>>> import numpy as np
>>> import numpy.linalg as la
>>> np.set_printoptions(precision=2, suppress=True, linewidth=200)
>>> def tidy(a):
...     return np.round(a, 2) + 0
... 
>>> F = np.load("case3.npy")
>>> print(F)
[[ 3  4  5  6  7  8]
 [ 9 10 11 12 13 14]
 [15 16 17 18 19 20]
 [21 22 23 24 25 26]
 [27 28 29 30 31 32]]
>>> def softmax(z):
...     e = np.exp(z - z.max(axis=-1, keepdims=True))
...     return e / e.sum(axis=-1, keepdims=True)
... 
>>> print(tidy(softmax(F[4])))
[0.   0.01 0.03 0.09 0.23 0.63]
>>> print(tidy(softmax(10 * F[4])))
[0. 0. 0. 0. 0. 1.]
>>> att = F @ F.T / np.sqrt(6)
>>> print(tidy(softmax(att)))
[[0. 0. 0. 0. 1.]
 [0. 0. 0. 0. 1.]
 [0. 0. 0. 0. 1.]
 [0. 0. 0. 0. 1.]
 [0. 0. 0. 0. 1.]]
>>> print(softmax(att)[4] @ F)
[27. 28. 29. 30. 31. 32.]
>>> print(softmax(att).round(6).argmax(axis=1))
[4 4 4 4 4]
>>> rank = la.matrix_rank(F)
>>> print(rank)
2
>>> null = la.svd(F)[2][rank:].T
>>> print([int(la.matrix_rank(F[:i])) for i in range(1, len(F) + 1)])
[1, 2, 2, 2, 2]
>>> print(tidy(null @ null.T))
[[ 0.48 -0.38 -0.24 -0.1   0.05  0.19]
 [-0.38  0.7  -0.21 -0.12 -0.04  0.05]
 [-0.24 -0.21  0.82 -0.15 -0.12 -0.1 ]
 [-0.1  -0.12 -0.15  0.82 -0.21 -0.24]
 [ 0.05 -0.04 -0.12 -0.21  0.7  -0.38]
 [ 0.19  0.05 -0.1  -0.24 -0.38  0.48]]
>>> W1 = np.array([[1, 0], [-3, 6], [1, -6], [-6, 0], [-9, 2], [8, -2]])
>>> beta = np.array([7, 8])
>>> hid = np.maximum(F @ W1 + beta, 0)
>>> print(la.matrix_rank(hid))
0
>>> print(hid)
[[0 0]
 [0 0]
 [0 0]
 [0 0]
 [0 0]]
>>> W2 = np.array([[0, 1], [-1, 0]])
>>> print(hid @ W2)
[[0 0]
 [0 0]
 [0 0]
 [0 0]
 [0 0]]
>>> print((hid @ W2).round(6).argmax(axis=1))
[0 0 0 0 0]
>>> Uu, sigma, vt = la.svd(F)
>>> evecs = vt[:(sigma > 1e-8).sum()]
>>> rng = np.random.default_rng(19)
>>> vec = F[2] + 2 * F[3] + rng.integers(2) * np.eye(6)[0]
>>> print(vec)
[58. 60. 63. 66. 69. 72.]
>>> print(tidy(la.norm(vec - evecs.T @ evecs @ vec)))
0.69
>>> print(tidy(np.diag(evecs.T @ evecs)))
[0.52 0.3  0.18 0.18 0.3  0.52]
>>> M = np.array([[3, 0, 0, 0, 0],
...     [-5, -2, 0, 0, 0],
...     [2, 4, 3, 0, 0],
...     [-3, -3, -4, 2, 0],
...     [-2, 3, -4, -2, -1]])
>>> # triangular
>>> P = np.triu(np.array([[1, 6, -1, -6, -9],
...     [8, 5, 8, 9, 4],
...     [-2, 8, -9, 6, -7],
...     [1, -5, 0, 3, 0],
...     [-7, -8, 4, 4, 3]]), 1) + np.eye(5)
>>> other = P @ M @ la.inv(P)
>>> print(la.matrix_rank(other))
5
>>> print(P @ M - M @ P)
[[  4. -43.  60.  24.  36.]
 [-19.  47. -17.  -2. -41.]
 [ -4. -51. -26. -16.  30.]
 [  0.  18.  21.  33. -43.]
 [  0.  12. -26. -15. -58.]]
